$ python3 -q
>>> import numpy as np
>>> np.set_printoptions(precision=2, suppress=True, linewidth=140, sign=" ")
>>> def rd(a):
...     return np.round(a, 2) + 0
... 
>>> K = np.load("data.npy")
>>> K
array([[ 5.23,  5.67,  5.07, -2.38, -7.71,  7.02],
       [ 3.58,  6.28,  8.34, -1.28, -9.28,  6.84],
       [ 3.94,  6.07, -4.62,  1.65, -5.48,  0.83],
       [ 6.45,  6.01,  8.21, -1.  , -9.36,  6.17],
       [ 4.12,  8.24,  6.62, -1.06, -7.2 ,  7.68],
       [ 2.9 ,  3.33, -4.66,  2.66, -3.49,  1.61],
       [ 3.6 ,  3.79, -4.98,  3.7 , -3.41,  1.08],
       [ 8.7 ,  1.51, -4.99, -1.35, -0.44, -1.9 ],
       [ 7.05,  1.11, -4.73, -3.84, -1.92, -1.65],
       [ 2.72,  4.7 , -3.49,  2.14, -3.11,  0.21],
       [ 4.54,  6.65,  5.83, -2.12, -8.49,  7.07],
       [ 6.81,  0.16, -7.31, -1.88,  0.09, -2.75],
       [ 4.69,  5.67,  5.72, -2.72, -6.92,  6.18],
       [ 7.95,  1.57, -5.7 ,  2.04, -0.16, -2.11],
       [ 5.66,  7.12,  7.06, -3.04, -7.9 ,  4.92],
       [ 6.75,  7.57,  8.1 , -2.86, -7.99,  6.79],
       [ 6.68,  7.8 ,  7.07, -1.71, -7.03,  6.58],
       [ 9.7 ,  4.06, -7.31, -0.64, -2.42, -0.72],
       [ 1.81,  5.61, -3.64,  2.06, -3.92, -1.51],
       [ 1.99,  3.87, -4.41,  2.3 , -2.4 ,  0.85],
       [ 1.4 ,  6.43, -5.22,  2.43, -6.5 ,  1.19],
       [ 4.88,  5.75,  6.54, -0.47, -8.63,  7.05],
       [ 8.63,  0.14, -6.21, -0.88, -0.07, -3.69],
       [ 8.23,  0.25, -7.84, -1.65, -1.6 , -2.17]])
>>> lab = K[:, 5] > np.median(K[:, 5])
>>> u = K[lab].mean(axis=0) - K[~lab].mean(axis=0)
>>> rd(u)
array([-1.19,  3.64, 10.33, -1.43, -5.47,  6.89])
>>> lab.astype(int)
array([ 1,  1,  0,  1,  1,  1,  0,  0,  0,  0,  1,  0,  1,  0,  1,  1,  1,  0,  0,  0,  1,  1,  0,  0])
>>> cen = (K - K.mean(axis=0)) / K.std(axis=0)
>>> rd(cen.std(axis=0))
array([ 1.,  1.,  1.,  1.,  1.,  1.])
>>> b = np.linalg.lstsq(np.delete(cen, 3, axis=1), cen[:, 3])[0]
>>> rd(1 - np.var(cen[:, 3] - np.delete(cen, 3, axis=1) @ b))
np.float64(0.66)
>>> m1 = np.array([[0.1, 0.8, 0.5, 0.6], [0.9, -0.7, 1.3, -0.9], [-0.6, -0.7, 0.2, 0.8]])
>>> A2 = m1 / np.sqrt((m1 ** 2).mean(axis=1, keepdims=True))
>>> rd(m1 - m1.mean(axis=1, keepdims=True))
array([[-0.4 ,  0.3 ,  0.  ,  0.1 ],
       [ 0.75, -0.85,  1.15, -1.05],
       [-0.52, -0.62,  0.27,  0.88]])
>>> np.linalg.matrix_rank(m1 - m1.mean(axis=1, keepdims=True))
np.int64(3)
>>> u = np.array([0, 2, 2])
>>> rd(np.correlate(m1[2], m1[0], "full"))
array([-0.36, -0.72, -0.71, -0.04,  0.49,  0.66,  0.08])
>>> rd(np.polyval(u, m1[2]))
array([ 0.8,  0.6,  2.4,  3.6])
>>> u, v = m1[1], m1[2]
>>> rd(u @ v)
np.float64(-0.51)
>>> pr = (u @ v) / (u @ u) * u
>>> rd(pr)
array([-0.12,  0.09, -0.17,  0.12])
>>> X = np.load("dump.npy")
>>> X
array([[ 1, -1, -1,  1, -1,  1,  1, -1],
       [ 1,  1,  1,  1, -1, -1, -1, -1],
       [ 1, -1,  1, -1, -1,  1, -1,  1],
       [ 1,  1, -1, -1,  1,  1, -1, -1],
       [ 1, -1, -1,  1,  1, -1, -1,  1],
       [ 1, -1,  1, -1,  1, -1,  1, -1]])
>>> A2 = X / np.sqrt((X ** 2).mean(axis=1, keepdims=True))
>>> np.linalg.matrix_rank(A2) == np.linalg.matrix_rank(X)
np.True_
>>> rd(np.linalg.norm(A2, axis=1))
array([ 2.83,  2.83,  2.83,  2.83,  2.83,  2.83])
>>> X - X.mean(axis=1, keepdims=True)
array([[ 1., -1., -1.,  1., -1.,  1.,  1., -1.],
       [ 1.,  1.,  1.,  1., -1., -1., -1., -1.],
       [ 1., -1.,  1., -1., -1.,  1., -1.,  1.],
       [ 1.,  1., -1., -1.,  1.,  1., -1., -1.],
       [ 1., -1., -1.,  1.,  1., -1., -1.,  1.],
       [ 1., -1.,  1., -1.,  1., -1.,  1., -1.]])
>>> x0 = np.array([3, 4, 3, 5, 1, 4, 2, 1])
>>> X @ x0
array([ 5,  7, -1,  1, -3, -5])
>>> X @ np.ones(8)
array([ 0.,  0.,  0.,  0.,  0.,  0.])
>>> np.sign((X @ x0).round(6))
array([ 1,  1, -1,  1, -1, -1])
>>> Uu, s, Vh = np.linalg.svd(m1, full_matrices=False)
>>> rd(Uu.T @ Uu)
array([[ 1.,  0.,  0.],
       [ 0.,  1.,  0.],
       [ 0.,  0.,  1.]])
>>> (s > 1e-8).sum()
np.int64(3)
>>> np.allclose(Uu * s @ Vh, m1)
True
>>> rd(np.cumsum(s ** 2) / np.sum(s ** 2))
array([ 0.6 ,  0.82,  1.  ])
>>> mat = np.array([[14.0, 0.0, 8.0, 4.0, 12.0, 4.0, 0.0, 0.0],
...     [0.0, -2.0, 0.0, 0.0, 0.0, 0.0, 0.0, 0.0],
...     [8.0, 0.0, 2.0, 2.0, 6.0, 2.0, 0.0, 0.0],
...     [4.0, 0.0, 2.0, -1.0, 3.0, 1.0, 0.0, 0.0],
...     [12.0, 0.0, 6.0, 3.0, 7.0, 3.0, 0.0, 0.0],
...     [4.0, 0.0, 2.0, 1.0, 3.0, -1.0, 0.0, 0.0],
...     [0.0, 0.0, 0.0, 0.0, 0.0, 0.0, -2.0, 0.0],
...     [0.0, 0.0, 0.0, 0.0, 0.0, 0.0, 0.0, -2.0]])
>>> mat
array([[14.,  0.,  8.,  4., 12.,  4.,  0.,  0.],
       [ 0., -2.,  0.,  0.,  0.,  0.,  0.,  0.],
       [ 8.,  0.,  2.,  2.,  6.,  2.,  0.,  0.],
       [ 4.,  0.,  2., -1.,  3.,  1.,  0.,  0.],
       [12.,  0.,  6.,  3.,  7.,  3.,  0.,  0.],
       [ 4.,  0.,  2.,  1.,  3., -1.,  0.,  0.],
       [ 0.,  0.,  0.,  0.,  0.,  0., -2.,  0.],
       [ 0.,  0.,  0.,  0.,  0.,  0.,  0., -2.]])
>>> Uu, s, Vh = np.linalg.svd(mat)
>>> rd(s)
array([ 29.,   2.,   2.,   2.,   2.,   2.,   2.,   2.])
>>> np.argmax(s[:-1] / (s[1:] + 1e-6)) + 1
np.int64(1)
>>> A2 = Uu[:, :1] @ np.diag(s[:1]) @ Vh[:1]
>>> np.abs(mat - A2).max()
np.float64(2.0)
>>> rd(A2)
array([[ 14.97,   0.  ,   7.48,   3.74,  11.23,   3.74,   0.  ,   0.  ],
       [  0.  ,   0.  ,   0.  ,   0.  ,   0.  ,   0.  ,   0.  ,   0.  ],
       [  7.48,   0.  ,   3.74,   1.87,   5.61,   1.87,   0.  ,   0.  ],
       [  3.74,   0.  ,   1.87,   0.94,   2.81,   0.94,   0.  ,   0.  ],
       [ 11.23,   0.  ,   5.61,   2.81,   8.42,   2.81,   0.  ,   0.  ],
       [  3.74,   0.  ,   1.87,   0.94,   2.81,   0.94,   0.  ,   0.  ],
       [  0.  ,   0.  ,   0.  ,   0.  ,   0.  ,   0.  ,   0.  ,   0.  ],
       [  0.  ,   0.  ,   0.  ,   0.  ,   0.  ,   0.  ,   0.  ,   0.  ]])
>>> np.linalg.matrix_rank(mat, rtol=0.05)
np.int64(8)
>>> rd(np.linalg.norm(mat - A2) / np.linalg.norm(mat))
np.float64(0.18)
>>> vals, V = np.linalg.eigh(A2)
>>> rd(np.linalg.eigvalsh(A2 + -3 * np.eye(8)))
array([-3., -3., -3., -3., -3., -3., -3., 26.])
>>> rd(V.T @ A2 @ V)
array([[  0.,   0.,   0.,   0.,   0.,   0.,   0.,   0.],
       [  0.,   0.,   0.,   0.,   0.,   0.,   0.,   0.],
       [  0.,   0.,   0.,   0.,   0.,   0.,   0.,   0.],
       [  0.,   0.,   0.,   0.,   0.,   0.,   0.,   0.],
       [  0.,   0.,   0.,   0.,   0.,   0.,   0.,   0.],
       [  0.,   0.,   0.,   0.,   0.,   0.,   0.,   0.],
       [  0.,   0.,   0.,   0.,   0.,   0.,   0.,   0.],
       [  0.,   0.,   0.,   0.,   0.,   0.,   0.,  29.]])
>>> x0 = np.array([0, 0, 2, 2, 2, 0, 2, 2])
>>> rhs = mat @ x0
>>> b, lr = np.zeros(8), 1 / np.linalg.norm(mat, 2) ** 2
>>> for i in range(30):
...     b -= lr * mat.T @ (mat @ b - rhs)
...     if i % 10 == 0: print(i, round(np.linalg.norm(mat @ b - rhs), 2))
... 
0 7.8
10 7.44
20 7.09
>>> rd(np.linalg.cond(mat))
np.float64(14.5)
>>> rd(b)
array([ 1.34,  0.  ,  0.94,  0.6 ,  1.27,  0.34,  0.27,  0.27])
>>> A2 = mat[0, 0] * mat[1:] - np.outer(mat[1:, 0], mat[0])
>>> A2
array([[  0., -28.,   0.,   0.,   0.,   0.,   0.,   0.],
       [  0.,   0., -36.,  -4., -12.,  -4.,   0.,   0.],
       [  0.,   0.,  -4., -30.,  -6.,  -2.,   0.,   0.],
       [  0.,   0., -12.,  -6., -46.,  -6.,   0.,   0.],
       [  0.,   0.,  -4.,  -2.,  -6., -30.,   0.,   0.],
       [  0.,   0.,   0.,   0.,   0.,   0., -28.,   0.],
       [  0.,   0.,   0.,   0.,   0.,   0.,   0., -28.]])
>>> np.flatnonzero(~A2.round(6).any(axis=1))
array([], dtype=int64)
>>> rd(mat[:, 0] / mat[0, 0])
array([ 1.  ,  0.  ,  0.57,  0.29,  0.86,  0.29,  0.  ,  0.  ])
>>> np.linalg.matrix_rank(A2), np.linalg.matrix_rank(mat)
(np.int64(7), np.int64(8))
>>> rd(np.abs(np.linalg.eigvals(mat)).max())
np.float64(29.0)
>>> (mat + mat.T) / 2
array([[14.,  0.,  8.,  4., 12.,  4.,  0.,  0.],
       [ 0., -2.,  0.,  0.,  0.,  0.,  0.,  0.],
       [ 8.,  0.,  2.,  2.,  6.,  2.,  0.,  0.],
       [ 4.,  0.,  2., -1.,  3.,  1.,  0.,  0.],
       [12.,  0.,  6.,  3.,  7.,  3.,  0.,  0.],
       [ 4.,  0.,  2.,  1.,  3., -1.,  0.,  0.],
       [ 0.,  0.,  0.,  0.,  0.,  0., -2.,  0.],
       [ 0.,  0.,  0.,  0.,  0.,  0.,  0., -2.]])
>>> np.allclose(mat @ mat.T, mat.T @ mat)
True
>>> rd(np.linalg.det(mat))
np.float64(-3712.0)
>>> mat @ mat
array([[ 436.,    0.,  216.,  108.,  324.,  108.,    0.,    0.],
       [   0.,    4.,    0.,    0.,    0.,    0.,    0.,    0.],
       [ 216.,    0.,  112.,   54.,  162.,   54.,    0.,    0.],
       [ 108.,    0.,   54.,   31.,   81.,   27.,    0.,    0.],
       [ 324.,    0.,  162.,   81.,  247.,   81.,    0.,    0.],
       [ 108.,    0.,   54.,   27.,   81.,   31.,    0.,    0.],
       [   0.,    0.,    0.,    0.,    0.,    0.,    4.,    0.],
       [   0.,    0.,    0.,    0.,    0.,    0.,    0.,    4.]])
>>> rd(np.sort(np.abs(np.linalg.eigvals(mat))))
array([  2.,   2.,   2.,   2.,   2.,   2.,   2.,  29.])
>>> W0 = np.load("run15.npy")
>>> W0
array([[-1., -1.,  1.,  2., -1.,  0.],
       [-2.,  2., -2.,  0., -2.,  3.],
       [ 2.,  0.,  0.,  2.,  0.,  1.],
       [-1., -2.,  2., -2.,  2.,  3.],
       [ 2.,  0., -2.,  1., -2.,  0.],
       [ 0.,  0.,  0.,  0.,  0.,  3.]])
>>> u = np.array([9, 3])
>>> np.convolve(W0[2], u)
array([ 18.,   6.,   0.,  18.,   6.,   9.,   3.])
